$ python -q
>>> import numpy as np
>>> from numpy import linalg as LA
>>> np.set_printoptions(suppress=True, linewidth=160)
>>> rd = lambda a: np.round(a, 2) + 0
>>> M = np.array([[-3, -3, -3, -3, -3],
...     [-3, -6, -6, -6, -6],
...     [-3, -6, -9, -9, -9],
...     [-3, -6, -9, -12, -12],
...     [-3, -6, -9, -12, -15]])
>>> evals, V = LA.eigh(M)
>>> (evals > 1e-8).sum(), (evals < -1e-8).sum()
(np.int64(0), np.int64(5))
>>> rd(evals.sum()), np.trace(M)
(np.float64(-45.0), np.int64(-45))
>>> rd(LA.eigvalsh(M + -1 * np.eye(5)))
array([-38.03,  -5.35,  -2.75,  -2.06,  -1.81])
>>> rng = np.random.default_rng(273566)
>>> idx = rng.permutation(5)
>>> A2 = M[:, idx] * rng.choice([-1, 1], 5)
>>> A2
array([[  3,  -3,  -3,  -3,   3],
       [  6,  -6,  -3,  -6,   6],
       [  6,  -9,  -3,  -9,   9],
       [  6, -12,  -3,  -9,  12],
       [  6, -12,  -3,  -9,  15]])
>>> left, _, Vt = LA.svd(M.T @ A2)
>>> rd(LA.lstsq(M, A2)[0])
array([[ 0.,  0.,  1.,  0.,  0.],
       [-1.,  0.,  0.,  0.,  0.],
       [ 0.,  0.,  0.,  1.,  0.],
       [ 0.,  1.,  0.,  0.,  0.],
       [ 0.,  0.,  0.,  0., -1.]])
>>> rd(left @ Vt)
array([[ 0.,  0.,  1.,  0.,  0.],
       [-1.,  0.,  0.,  0.,  0.],
       [ 0.,  0.,  0.,  1.,  0.],
       [ 0.,  1.,  0.,  0.,  0.],
       [ 0.,  0.,  0.,  0., -1.]])
>>> A2 = M + rng.integers(-2, 3, (5, 1)) @ rng.integers(-2, 3, (1, 5))
>>> A2
array([[ -4,  -1,  -1,  -4,  -4],
       [ -2,  -8,  -8,  -5,  -5],
       [ -4,  -4,  -7, -10, -10],
       [ -5,  -2,  -5, -14, -14],
       [ -1, -10, -13, -10, -13]])
>>> rd(LA.svd(A2 - M, compute_uv=False))
array([11.,  0.,  0.,  0.,  0.])
>>> LA.matrix_rank(A2 - M, tol=1e-8)
np.int64(1)
>>> A2 - M
array([[-1,  2,  2, -1, -1],
       [ 1, -2, -2,  1,  1],
       [-1,  2,  2, -1, -1],
       [-2,  4,  4, -2, -2],
       [ 2, -4, -4,  2,  2]])
>>> E = np.loadtxt("sample15.csv", delimiter=",")
>>> E
array([[ 2.,  1.,  0.],
       [ 3.,  3.,  2.],
       [ 5.,  5.,  4.],
       [ 5.,  5.,  5.],
       [ 5.,  6.,  7.],
       [ 5.,  7.,  9.],
       [ 6.,  8., 10.],
       [ 6.,  8., 10.],
       [ 7.,  8., 12.],
       [ 7., 10., 14.],
       [ 9., 12., 15.],
       [10., 14., 17.],
       [12., 15., 18.],
       [12., 16., 18.],
       [14., 16., 19.],
       [14., 17., 20.],
       [14., 17., 20.],
       [16., 18., 21.],
       [18., 20., 23.],
       [18., 22., 25.],
       [20., 24., 25.],
       [22., 25., 25.],
       [22., 27., 25.],
       [23., 27., 27.]])
>>> # rows 6 and 7 are equal
>>> r0, g = E[5], E[17]
>>> r0 @ r0
np.float64(155.0)
>>> p = (r0 @ g) / (r0 @ r0) * r0
>>> rd(g - p)
array([ 3.26,  0.16, -1.94])
>>> rd(LA.norm(r0 + g) ** 2 + LA.norm(r0 - g) ** 2)
np.float64(2352.0)
>>> LA.matrix_rank(np.outer(r0, g))
np.int64(1)
>>> A2 = np.c_[E[:, :1] @ np.array([[-2]]), np.array([0, -3, 0, 0, -2, -3, -1, 1, -1, 1, 3, -2, -1, 2, 1, -2, -3, -1, -1, -1, -1, 1, -1, 2])]
>>> A2
array([[ -4.,   0.],
       [ -6.,  -3.],
       [-10.,   0.],
       [-10.,   0.],
       [-10.,  -2.],
       [-10.,  -3.],
       [-12.,  -1.],
       [-12.,   1.],
       [-14.,  -1.],
       [-14.,   1.],
       [-18.,   3.],
       [-20.,  -2.],
       [-24.,  -1.],
       [-24.,   2.],
       [-28.,   1.],
       [-28.,  -2.],
       [-28.,  -3.],
       [-32.,  -1.],
       [-36.,  -1.],
       [-36.,  -1.],
       [-40.,  -1.],
       [-44.,   1.],
       [-44.,  -1.],
       [-46.,   2.]])
>>> rd(LA.lstsq(E, A2[:, 0])[0])
array([-2.,  0.,  0.])
>>> rd(LA.norm(LA.qr(E)[0].T @ A2, axis=0) ** 2 / ((A2 ** 2).sum(axis=0) + 1e-12))
array([1.  , 0.06])
>>> rd(LA.norm(A2 - E @ LA.lstsq(E, A2)[0], axis=0))
array([0.  , 8.02])
>>> m1 = np.loadtxt("data.csv", delimiter=",")
>>> m1
array([[-0.63, -1.28, -1.24,  0.02, -0.03, -1.28],
       [ 0.85,  1.8 ,  1.82, -0.01,  0.02,  1.78],
       [ 1.2 ,  2.29,  2.32,  0.  ,  0.  ,  2.31],
       [-0.36, -0.76, -0.7 , -0.05,  0.03, -0.74],
       [ 0.63,  1.32,  1.34, -0.01,  0.01,  1.38],
       [-1.53, -3.1 , -3.09,  0.  ,  0.03, -3.1 ],
       [ 1.16,  2.3 ,  2.28,  0.  ,  0.  ,  2.29],
       [-0.26, -0.58, -0.54,  0.  , -0.01, -0.52],
       [-1.17, -2.36, -2.35,  0.04,  0.  , -2.35],
       [-0.89, -1.8 , -1.83,  0.01, -0.03, -1.84],
       [-0.26, -0.5 , -0.53, -0.02,  0.06, -0.5 ],
       [ 0.25,  0.55,  0.55, -0.01, -0.02,  0.52],
       [-0.89, -1.8 , -1.78, -0.02, -0.01, -1.81],
       [-0.14, -0.32, -0.28,  0.03,  0.03, -0.26],
       [-0.37, -0.71, -0.72, -0.03, -0.04, -0.71],
       [-0.12, -0.16, -0.17, -0.01, -0.01, -0.18],
       [ 0.56,  1.17,  1.19,  0.  , -0.01,  1.14],
       [-0.79, -1.56, -1.56, -0.03,  0.02, -1.56],
       [-0.85, -1.8 , -1.74, -0.02,  0.  , -1.74],
       [ 0.65,  1.37,  1.36,  0.02,  0.02,  1.38],
       [ 0.29,  0.64,  0.63,  0.  , -0.03,  0.61],
       [ 0.4 ,  0.84,  0.89,  0.01,  0.03,  0.88],
       [ 0.77,  1.58,  1.62,  0.04, -0.02,  1.56],
       [-0.25, -0.49, -0.49,  0.  , -0.01, -0.46]])
>>> A2 = M / np.sqrt((M ** 2).mean(axis=1, keepdims=True))
>>> rd(LA.norm(A2, axis=1))
array([2.24, 2.24, 2.24, 2.24, 2.24])
>>> data = np.load("run3.npy")
>>> rd(data)
array([[-0.61,  0.14,  0.21,  0.34,  0.15,  0.32, -0.28, -0.24, -0.02,  0.35,  0.04, -0.26,  0.01],
       [-0.03, -0.24, -0.16, -0.6 ,  0.23,  0.14, -0.19,  0.29, -0.16,  0.38,  0.38, -0.18, -0.13],
       [-0.18,  0.22, -0.55,  0.12, -0.07,  0.08, -0.43,  0.5 ,  0.27, -0.22, -0.18, -0.03, -0.03],
       [ 0.34,  0.5 ,  0.19, -0.22, -0.1 , -0.23, -0.37, -0.22,  0.09, -0.11,  0.11, -0.52,  0.01],
       [ 0.09, -0.39,  0.  ,  0.04, -0.59,  0.33, -0.12, -0.04, -0.3 , -0.12, -0.24, -0.34, -0.29],
       [-0.27, -0.51,  0.25,  0.03, -0.15, -0.42, -0.37,  0.01,  0.19, -0.29,  0.31,  0.04,  0.21],
       [-0.18,  0.1 ,  0.1 , -0.53, -0.06,  0.22, -0.27, -0.21, -0.18, -0.14, -0.39,  0.36,  0.4 ],
       [-0.12,  0.12, -0.34,  0.14, -0.25, -0.46,  0.04,  0.04, -0.6 ,  0.26,  0.02, -0.08,  0.36],
       [-0.58,  0.15,  0.04, -0.35, -0.05, -0.26,  0.44,  0.05,  0.01, -0.28, -0.12, -0.25, -0.31],
       [ 0.06, -0.1 , -0.08,  0.15,  0.6 , -0.11, -0.24, -0.13, -0.5 , -0.42, -0.11, -0.02, -0.27],
       [ 0.03, -0.29, -0.3 , -0.1 ,  0.12, -0.35, -0.12, -0.39,  0.33,  0.38, -0.49, -0.07, -0.16],
       [ 0.03,  0.13,  0.51,  0.04, -0.06, -0.28, -0.22,  0.45, -0.13,  0.3 , -0.3 ,  0.26, -0.35],
       [ 0.09, -0.21,  0.22,  0.03,  0.29,  0.04,  0.17,  0.38,  0.05, -0.02, -0.38, -0.49,  0.5 ]])
>>> # orthonormal columns
>>> rd(data[:, 2] @ data[:, 4])
np.float64(0.0)
>>> arr = np.arange(108).reshape(12, 9) + 3
>>> arr
array([[  3,   4,   5,   6,   7,   8,   9,  10,  11],
       [ 12,  13,  14,  15,  16,  17,  18,  19,  20],
       [ 21,  22,  23,  24,  25,  26,  27,  28,  29],
       [ 30,  31,  32,  33,  34,  35,  36,  37,  38],
       [ 39,  40,  41,  42,  43,  44,  45,  46,  47],
       [ 48,  49,  50,  51,  52,  53,  54,  55,  56],
       [ 57,  58,  59,  60,  61,  62,  63,  64,  65],
       [ 66,  67,  68,  69,  70,  71,  72,  73,  74],
       [ 75,  76,  77,  78,  79,  80,  81,  82,  83],
       [ 84,  85,  86,  87,  88,  89,  90,  91,  92],
       [ 93,  94,  95,  96,  97,  98,  99, 100, 101],
       [102, 103, 104, 105, 106, 107, 108, 109, 110]])
>>> rank = LA.matrix_rank(arr)
>>> rank
np.int64(2)
>>> ns = LA.svd(arr)[2][rank:].T
>>> rd(ns @ ns.T)
array([[ 0.62, -0.31, -0.24, -0.18, -0.11, -0.04,  0.02,  0.09,  0.16],
       [-0.31,  0.74, -0.21, -0.16, -0.11, -0.06, -0.01,  0.04,  0.09],
       [-0.24, -0.21,  0.82, -0.14, -0.11, -0.08, -0.04, -0.01,  0.02],
       [-0.18, -0.16, -0.14,  0.87, -0.11, -0.09, -0.08, -0.06, -0.04],
       [-0.11, -0.11, -0.11, -0.11,  0.89, -0.11, -0.11, -0.11, -0.11],
       [-0.04, -0.06, -0.08, -0.09, -0.11,  0.87, -0.14, -0.16, -0.18],
       [ 0.02, -0.01, -0.04, -0.08, -0.11, -0.14,  0.82, -0.21, -0.24],
       [ 0.09,  0.04, -0.01, -0.06, -0.11, -0.16, -0.21,  0.74, -0.31],
       [ 0.16,  0.09,  0.02, -0.04, -0.11, -0.18, -0.24, -0.31,  0.62]])
>>> ns.shape
(9, 7)
>>> LA.matrix_rank(arr.T @ arr), LA.matrix_rank(arr @ arr.T)
(np.int64(2), np.int64(2))
>>> [int(LA.matrix_rank(arr[:, :j + 1])) for j in range(9)]
[1, 2, 2, 2, 2, 2, 2, 2, 2]
>>> K = np.load("mat.npy")
>>> K
array([[ 3, -2,  0, -1,  1,  1,  3, -3],
       [ 0,  2,  1, -2, -2,  3, -3, -2],
       [ 0,  0,  2, -2,  1,  0,  2,  1],
       [ 0,  0,  0,  2, -3, -3, -2,  3],
       [ 0,  0,  0,  0,  3,  2,  1,  2],
       [ 0,  0,  0,  0,  0,  2, -2, -3],
       [ 0,  0,  0,  0,  0,  0, -2,  1],
       [ 0,  0,  0,  0,  0,  0,  0, -2]])
>>> # triangular: eigenvalues sit on the diagonal
>>> r0 = np.array([3, 1, 3, -2, 2, 3, 0, 2])
>>> A2 = K + np.outer(r0, np.eye(8)[5])
>>> rd(LA.det(A2) / LA.det(K)), rd(1 + LA.solve(K, r0)[5])
(np.float64(0.5), np.float64(0.5))
